$ python -q
>>> import numpy as np
>>> from numpy import linalg as LA
>>> np.set_printoptions(suppress=True, linewidth=200)
>>> K = np.array([[0, 0, 1, 1], [0, 0, 1, 0], [1, 1, 0, 1], [1, 0, 1, 0]])
>>> K.sum(axis=0)
array([2, 1, 3, 2])
>>> K @ K
array([[2, 1, 1, 1],
       [1, 1, 0, 1],
       [1, 0, 3, 1],
       [1, 1, 1, 2]])
>>> np.trace(K @ K @ K) // 6
np.int64(1)
>>> low = np.diag(K.sum(axis=1)) - K
>>> (LA.eigvalsh(low) < 1e-8).sum()
np.int64(1)
>>> round(LA.det(low[1:, 1:]))
3
>>> Q = K.astype(float).copy()
>>> for j in range(4):
...     Q[:, j] -= Q[:, :j] @ (Q[:, :j].T @ Q[:, j])
...     Q[:, j] /= LA.norm(Q[:, j])
... 
>>> np.round(Q.T @ Q, 1) + 0
array([[1., 0., 0., 0.],
       [0., 1., 0., 0.],
       [0., 0., 1., 0.],
       [0., 0., 0., 1.]])
>>> np.round(Q.T @ K, 1) + 0
array([[ 1.4,  0.7,  0.7,  0.7],
       [ 0. ,  0.7, -0.7,  0.7],
       [ 0. ,  0. ,  1.4,  0.7],
       [ 0. ,  0. ,  0. ,  0.7]])
>>> x0 = np.array([0, 7, 8, 2])
>>> h1 = np.maximum(K @ x0, 0)
>>> np.maximum(K @ x0, 0) - np.maximum(-K @ x0, 0)
array([10,  8,  9,  8])
>>> np.round(np.tanh(K @ x0), 1)
array([1., 1., 1., 1.])
>>> K * (h1 > 1e-9)[:, None]
array([[0, 0, 1, 1],
       [0, 0, 1, 0],
       [1, 1, 0, 1],
       [1, 0, 1, 0]])
>>> np.maximum(K @ (3 * x0), 0)
array([30, 24, 27, 24])
>>> A = np.array([[2, -1, 0], [2, 0, -1], [2, -2, 0], [-1, 1, 0], [0, -3, 3]])
>>> B = A / np.sqrt((A ** 2).mean(axis=1, keepdims=True))
>>> LA.matrix_rank(B) == LA.matrix_rank(A)
np.True_
>>> LA.matrix_rank(A - A.mean(axis=1, keepdims=True))
np.int64(2)
>>> B[4].round(1)
array([ 0. , -1.2,  1.2])
>>> np.round(A - A.mean(axis=1, keepdims=True), 1)
array([[ 1.7, -1.3, -0.3],
       [ 1.7, -0.3, -1.3],
       [ 2. , -2. ,  0. ],
       [-1. ,  1. ,  0. ],
       [ 0. , -3. ,  3. ]])
>>> B = np.c_[A[:, :2] @ np.array([[4, 3], [-4, 2]]), np.array([3, -1, 2, 2, 2])]
>>> B
array([[12,  4,  3],
       [ 8,  6, -1],
       [16,  2,  2],
       [-8, -1,  2],
       [12, -6,  2]])
>>> np.round(LA.norm(LA.qr(A)[0].T @ B, axis=0) ** 2 / ((B ** 2).sum(axis=0) + 1e-12), 1)
array([1. , 1. , 0.4])
>>> LA.matrix_rank(np.c_[A, B])
np.int64(4)
>>> f = np.array([-3, -5, -2])
>>> E = np.array([np.roll(f, i) for i in range(3)])
>>> E
array([[-3, -5, -2],
       [-2, -3, -5],
       [-5, -2, -3]])
>>> W1 = np.array([[0, -4, -4], [-5, 3, -5], [0, -5, 0]])
>>> c = np.array([-2, 0, -1])
>>> H = np.maximum(E @ W1 + c, 0)
>>> (H > 0).astype(int)
array([[1, 1, 1],
       [1, 1, 1],
       [1, 1, 1]])
>>> H
array([[23,  7, 36],
       [13, 24, 22],
       [ 8, 29, 29]])
>>> W2 = np.array([[3, 0, 1], [2, 3, 3], [2, 2, 0]])
>>> H @ W2
array([[155,  93,  44],
       [131, 116,  85],
       [140, 145,  95]])
>>> np.round(np.poly(E), 1)
array([ 1.,  9., -3., 70.])
>>> np.round(LA.eigvals(E), 1)
array([-10. +0.j ,   0.5+2.6j,   0.5-2.6j])
>>> round(LA.det(E[::-1]), 1)
np.float64(70.0)
>>> np.einsum("ii->", E)
np.int64(-9)
>>> B = LA.inv(E)
>>> B.round(1) + 0
array([[ 0. ,  0.2, -0.3],
       [-0.3,  0. ,  0.2],
       [ 0.2, -0.3,  0. ]])
>>> (np.abs(B) > 1e-9).astype(int)
array([[1, 1, 1],
       [1, 1, 1],
       [1, 1, 1]])
>>> np.round(LA.det(E) * B, 1)
array([[ -1., -11.,  19.],
       [ 19.,  -1., -11.],
       [-11.,  19.,  -1.]])
>>> P = np.triu(np.array([[0, 0, 1], [-3, 2, -2], [-1, -2, 3]]), 1) + np.eye(3)
>>> B = P @ E @ LA.inv(P)
>>> B
array([[ -8.,  -7., -11.],
       [  8.,   1.,  -5.],
       [ -5.,  -2.,  -2.]])
>>> W1 = np.array([[1, -5, 4], [-2, 2, 1], [-2, 2, 1]])
>>> c = np.array([2, 3, 1])
>>> H = np.maximum(B @ W1 + c, 0)
>>> LA.matrix_rank(H)
np.int64(3)
>>> H
array([[30.,  7.,  0.],
       [18.,  0., 29.],
       [ 5., 20.,  0.]])
>>> W2 = np.array([[0, 1, 1], [0, 0, 1], [2, 1, 2]])
>>> H @ W2
array([[ 0., 30., 37.],
       [58., 47., 76.],
       [ 0.,  5., 25.]])
>>> W0 = np.array([[0.0, 0.0, 0.0, 0.0, 2.0],
...     [0.0, 0.0, 0.0, 0.0, 2.0],
...     [0.0, 0.0, 0.0, 0.0, 0.0],
...     [0.0, 0.0, 0.0, 0.0, 0.0],
...     [2.0, 2.0, 0.0, 0.0, 0.0]])
>>> f = np.array([1, 0, 2])
>>> np.cross(E[0, :3], E[1, :3])
array([ 19, -11,  -1])
>>> vals, vecs = LA.eigh(W0)
>>> x0 = np.array([-2, -2, -1, -1, 6])
>>> np.round(LA.eigvalsh(W0[1:, 1:]), 1)
array([-2.,  0.,  0.,  2.])
>>> np.abs(W0).sum(axis=1).max(), np.round(np.abs(vals).max(), 1)
(np.float64(4.0), np.float64(2.8))
>>> np.round(vecs * np.maximum(vals, 0) @ vecs.T, 1)
array([[0.7, 0.7, 0. , 0. , 1. ],
       [0.7, 0.7, 0. , 0. , 1. ],
       [0. , 0. , 0. , 0. , 0. ],
       [0. , 0. , 0. , 0. , 0. ],
       [1. , 1. , 0. , 0. , 1.4]])
>>> (np.sign(vecs[:, -1].round(6)) == np.sign(vecs[0, -1].round(6))).astype(int)
array([1, 1, 0, 0, 1])
>>> np.round(vecs * np.abs(vals) @ vecs.T, 1) + 0
array([[1.4, 1.4, 0. , 0. , 0. ],
       [1.4, 1.4, 0. , 0. , 0. ],
       [0. , 0. , 0. , 0. , 0. ],
       [0. , 0. , 0. , 0. , 0. ],
       [0. , 0. , 0. , 0. , 2.8]])
>>> np.round(x0 @ W0 @ x0 / (x0 @ x0), 1), round(float(vals[0]), 1), np.round(vals[-1], 1)
(np.float64(-2.1), -2.8, np.float64(2.8))
